$ python3 -q
>>> import numpy as np
>>> np.set_printoptions(precision=3, suppress=True, linewidth=160)
>>> rd = lambda a: np.round(a, 3) + 0
>>> mat = np.load("dump.npy")
>>> mat
array([[ 0.936, -1.849,  0.097],
       [-0.547,  0.971, -0.107],
       [-2.033,  4.014, -0.02 ],
       [ 0.111, -0.134, -0.143],
       [ 1.393, -2.24 ,  0.105],
       [ 0.432, -0.85 , -0.184],
       [ 1.512, -3.088,  0.026],
       [ 0.889, -1.998, -0.05 ],
       [-1.265,  2.391, -0.059],
       [ 1.393, -2.761, -0.079],
       [ 1.126, -2.001, -0.042],
       [ 1.402, -2.97 , -0.082],
       [-0.335,  0.518,  0.126],
       [-1.144,  1.83 ,  0.07 ],
       [-1.029,  1.805, -0.092],
       [-1.862,  3.297,  0.051],
       [ 0.542, -1.066, -0.079],
       [-0.217,  0.372, -0.036],
       [-0.605,  1.151, -0.018],
       [ 0.905, -1.769, -0.248],
       [ 0.365, -0.727, -0.077],
       [ 0.17 ,  0.009,  0.008],
       [-1.066,  2.022, -0.071],
       [ 1.212, -2.315, -0.018],
       [-2.348,  4.674, -0.072],
       [ 0.459, -0.837, -0.012],
       [ 1.064, -2.165,  0.029]])
>>> Xs = mat - mat.mean(axis=0)
>>> Uu, sigma, VT = np.linalg.svd(Xs, full_matrices=False)
>>> rd(Xs.mean(axis=0))
array([0., 0., 0.])
>>> rd(VT[0] * np.sign(VT[0, np.abs(VT[0]).argmax()]))
array([-0.462,  0.887,  0.001])
>>> np.abs(VT[0]).argmax()
np.int64(1)
>>> rd(sigma)
array([12.658,  0.437,  0.422])
>>> print(rd(np.abs(VT[-1])))
[0.882 0.459 0.106]
>>> Q, r_ = np.linalg.qr(mat)
>>> rd(Q @ r_)
array([[ 0.936, -1.849,  0.097],
       [-0.547,  0.971, -0.107],
       [-2.033,  4.014, -0.02 ],
       [ 0.111, -0.134, -0.143],
       [ 1.393, -2.24 ,  0.105],
       [ 0.432, -0.85 , -0.184],
       [ 1.512, -3.088,  0.026],
       [ 0.889, -1.998, -0.05 ],
       [-1.265,  2.391, -0.059],
       [ 1.393, -2.761, -0.079],
       [ 1.126, -2.001, -0.042],
       [ 1.402, -2.97 , -0.082],
       [-0.335,  0.518,  0.126],
       [-1.144,  1.83 ,  0.07 ],
       [-1.029,  1.805, -0.092],
       [-1.862,  3.297,  0.051],
       [ 0.542, -1.066, -0.079],
       [-0.217,  0.372, -0.036],
       [-0.605,  1.151, -0.018],
       [ 0.905, -1.769, -0.248],
       [ 0.365, -0.727, -0.077],
       [ 0.17 ,  0.009,  0.008],
       [-1.066,  2.022, -0.071],
       [ 1.212, -2.315, -0.018],
       [-2.348,  4.674, -0.072],
       [ 0.459, -0.837, -0.012],
       [ 1.064, -2.165,  0.029]])
>>> print(Q.shape, r_.shape)
(27, 3) (3, 3)
>>> rd(abs(r_[0, 0])), rd(np.linalg.norm(mat[:, 0]))
(np.float64(5.865), np.float64(5.865))
>>> rd(r_)
array([[-5.865, 11.214,  0.019],
       [ 0.   ,  0.93 ,  0.04 ],
       [ 0.   ,  0.   ,  0.474]])
>>> rd(np.trace(Q @ Q.T))
np.float64(3.0)
>>> rd(Q.T @ Q)
array([[1., 0., 0.],
       [0., 1., 0.],
       [0., 0., 1.]])
>>> u = np.array([-2, -2, 3, 3]) + 0.5
>>> K = np.outer(u, u) / (u @ u)
>>> rd(K)
array([[ 0.078,  0.078, -0.181, -0.181],
       [ 0.078,  0.078, -0.181, -0.181],
       [-0.181, -0.181,  0.422,  0.422],
       [-0.181, -0.181,  0.422,  0.422]])
>>> Uu, sigma, VT = np.linalg.svd(K)
>>> vecs = VT[:(sigma > 1e-8).sum()]
>>> rng = np.random.default_rng(52)
>>> x = K[1] + 5 * K[3] + rng.integers(2) * np.eye(4)[2]
>>> rd(x)
array([-0.828, -0.828,  2.931,  1.931])
>>> rd(np.diag(vecs.T @ vecs))
array([0.078, 0.078, 0.422, 0.422])
>>> np.linalg.matrix_rank(np.vstack([K, x]))
np.int64(2)
>>> np.allclose(vecs.T @ vecs @ x, x)
False
>>> rd(np.linalg.norm(x - vecs.T @ vecs @ x))
np.float64(0.76)
>>> w, vecs = np.linalg.eigh(K)
>>> x = np.array([2, -2, -2, 2])
>>> (np.sign(vecs[:, -1].round(6)) == np.sign(vecs[0, -1].round(6))).astype(int)
array([1, 1, 0, 0])
>>> rd(vecs * np.maximum(w, 0) @ vecs.T)
array([[ 0.078,  0.078, -0.181, -0.181],
       [ 0.078,  0.078, -0.181, -0.181],
       [-0.181, -0.181,  0.422,  0.422],
       [-0.181, -0.181,  0.422,  0.422]])
>>> rd(vecs * np.abs(w) @ vecs.T)
array([[ 0.078,  0.078, -0.181, -0.181],
       [ 0.078,  0.078, -0.181, -0.181],
       [-0.181, -0.181,  0.422,  0.422],
       [-0.181, -0.181,  0.422,  0.422]])
>>> print(x @ K @ x)
0.0
>>> rd(np.trace(np.linalg.pinv(K) @ K))
np.float64(1.0)
>>> rd(K @ np.linalg.pinv(K) @ K)
array([[ 0.078,  0.078, -0.181, -0.181],
       [ 0.078,  0.078, -0.181, -0.181],
       [-0.181, -0.181,  0.422,  0.422],
       [-0.181, -0.181,  0.422,  0.422]])
>>> arr = np.loadtxt("w.csv", delimiter=",")
>>> print(arr)
[[2. 1.]
 [0. 2.]]
>>> lab = rng.permutation(2)
>>> lab
array([1, 0])
>>> B = arr[lab][:, lab]
>>> rd(np.sort(np.abs(np.linalg.eigvals(B))))
array([2., 2.])
>>> B
array([[2., 0.],
       [1., 2.]])
>>> np.allclose(B, arr)
False
>>> np.trace(B)
np.float64(4.0)
>>> M = np.load("test0.npy")
>>> M
array([[1, 1, 0],
       [1, 1, 0],
       [3, 2, 2]])
>>> # row 1 repeats row 0
>>> u = np.array([-2, 2, -1])
>>> np.cross(M[1, :3], M[2, :3])
array([ 2, -2, -1])
>>> np.polyval(u, M[1])
array([-1, -1, -1])
>>> np.correlate(M[1], M[2], "full")
array([2, 4, 5, 3, 0])
>>> np.convolve(M[1], u)
array([-2,  0,  1, -1,  0])
>>> print(np.array([np.convolve(row, u, "same") for row in M]))
[[ 0  1 -1]
 [ 0  1 -1]
 [ 2 -3  2]]
>>> A = np.load("block10.npy")
>>> A
array([[ 1,  2, -1],
       [ 1,  1, -1],
       [ 0,  1, -1]])
>>> B = np.linalg.inv(A)
>>> B
array([[ 0.,  1., -1.],
       [ 1., -1., -0.],
       [ 1., -1., -1.]])
>>> A @ B
array([[1., 0., 0.],
       [0., 1., 0.],
       [0., 0., 1.]])
>>> (np.abs(B) > 1e-9).astype(int)
array([[0, 1, 1],
       [1, 1, 0],
       [1, 1, 1]])
>>> rd(np.linalg.slogdet(A)[0])
np.float64(1.0)
>>> print(rd(np.linalg.cond(A)))
6.975
>>> B = A[0, 0] * A[1:] - np.outer(A[1:, 0], A[0])
>>> B
array([[ 0, -1,  0],
       [ 0,  1, -1]])
>>> print(np.flatnonzero(~B.round(6).any(axis=1)))
[]
>>> A[:, 0] / A[0, 0]
array([1., 1., 0.])
>>> def softmax(z):
...     e = np.exp(z - z.max(axis=-1, keepdims=True))
...     return e / e.sum(axis=-1, keepdims=True)
... 
>>> rd(softmax(B[1]))
array([0.245, 0.665, 0.09 ])
>>> print(rd(softmax(B).sum(axis=1)))
[1. 1.]
>>> scores = B @ B.T / np.sqrt(3)
>>> softmax(scores).round(6).argmax(axis=1)
array([0, 1])
>>> rd(softmax(scores))
array([[0.76, 0.24],
       [0.15, 0.85]])
>>> W0 = np.load("data.npy")
>>> W0
array([[-1.881,  0.772,  3.772],
       [-5.44 , -2.172,  0.828],
       [-2.506, -0.779,  2.221],
       [-3.149, -0.663,  2.337],
       [ 0.213,  1.288,  4.288],
       [-4.308, -1.497,  1.503],
       [-4.499, -1.905,  1.095],
       [-2.146, -1.478,  1.522],
       [-1.535, -0.179,  2.821],
       [-2.54 , -0.478,  2.522],
       [-7.994, -4.733, -1.733],
       [-3.261, -1.538,  1.462],
       [-4.694, -2.877,  0.123]])
>>> Xs = (W0 - W0.mean(axis=0)) / W0.std(axis=0)
>>> np.argwhere(np.abs(Xs) > 2)
array([[10,  0],
       [10,  1],
       [10,  2]])
>>> rd(Xs.std(axis=0))
array([1., 1., 1.])
>>> b = np.linalg.lstsq(np.delete(Xs, 0, axis=1), Xs[:, 0])[0]
>>> rd(b)
array([0.468, 0.468])
>>> rd(1 - np.var(Xs[:, 0] - np.delete(Xs, 0, axis=1) @ b))
np.float64(0.877)
>>> Xs = W0 - W0.mean(axis=0)
>>> Uu, sigma, VT = np.linalg.svd(Xs, full_matrices=False)
>>> print(rd(Xs.mean(axis=0)))
[0. 0. 0.]
>>> rd(np.abs(VT[-1]))
array([0.   , 0.707, 0.707])
>>> rd((sigma ** 2).sum() ** 2 / (sigma ** 4).sum())
np.float64(1.065)
>>> rd(VT[0] * np.sign(VT[0, np.abs(VT[0]).argmax()]))
array([0.682, 0.517, 0.517])
>>> np.searchsorted(np.cumsum(sigma ** 2) / (sigma ** 2).sum(), 0.9) + 1
np.int64(1)
>>> rd(sigma)
array([10.283,  1.855,  0.   ])
>>> np.linalg.lstsq(M[:-1].T, M[-1])[2]
np.int32(1)
>>> rd(np.trace(np.linalg.pinv(M) @ M))
np.float64(2.0)
>>> np.unique(M.round(6), axis=0).shape
(2, 3)
>>> np.abs(np.diag(np.linalg.qr(M)[1])) > 1e-9
array([ True,  True, False])
>>> print(rd(M @ np.linalg.pinv(M) @ M))
[[1. 1. 0.]
 [1. 1. 0.]
 [3. 2. 2.]]
>>> np.allclose(M[:-1].T @ np.linalg.lstsq(M[:-1].T, M[-1])[0], M[-1])
False
>>> w, vecs = np.linalg.eig(arr)
>>> w
array([2., 2.])
>>> rd(np.sort(np.linalg.eigvals(np.linalg.inv(arr))))
array([0.5, 0.5])
>>> print(np.prod(w))
4.0
>>> u = np.array([-4, -1])
>>> v = np.array([2, 1, 2, 2])
>>> data = np.outer(u, v)
>>> data
array([[-8, -4, -8, -8],
       [-2, -1, -2, -2]])
>>> # row 0 dominates
>>> np.einsum("ij,ji->", M, M)
np.int64(8)
>>> rd(np.linalg.eigvals(M).sum().real)
np.float64(4.0)
>>> rd(np.linalg.det(M.T))
np.float64(0.0)
>>> np.poly(M)
array([ 1., -4.,  4.,  0.])
>>> np.kron(np.eye(2, dtype=int), M)
array([[1, 1, 0, 0, 0, 0],
       [1, 1, 0, 0, 0, 0],
       [3, 2, 2, 0, 0, 0],
       [0, 0, 0, 1, 1, 0],
       [0, 0, 0, 1, 1, 0],
       [0, 0, 0, 3, 2, 2]])
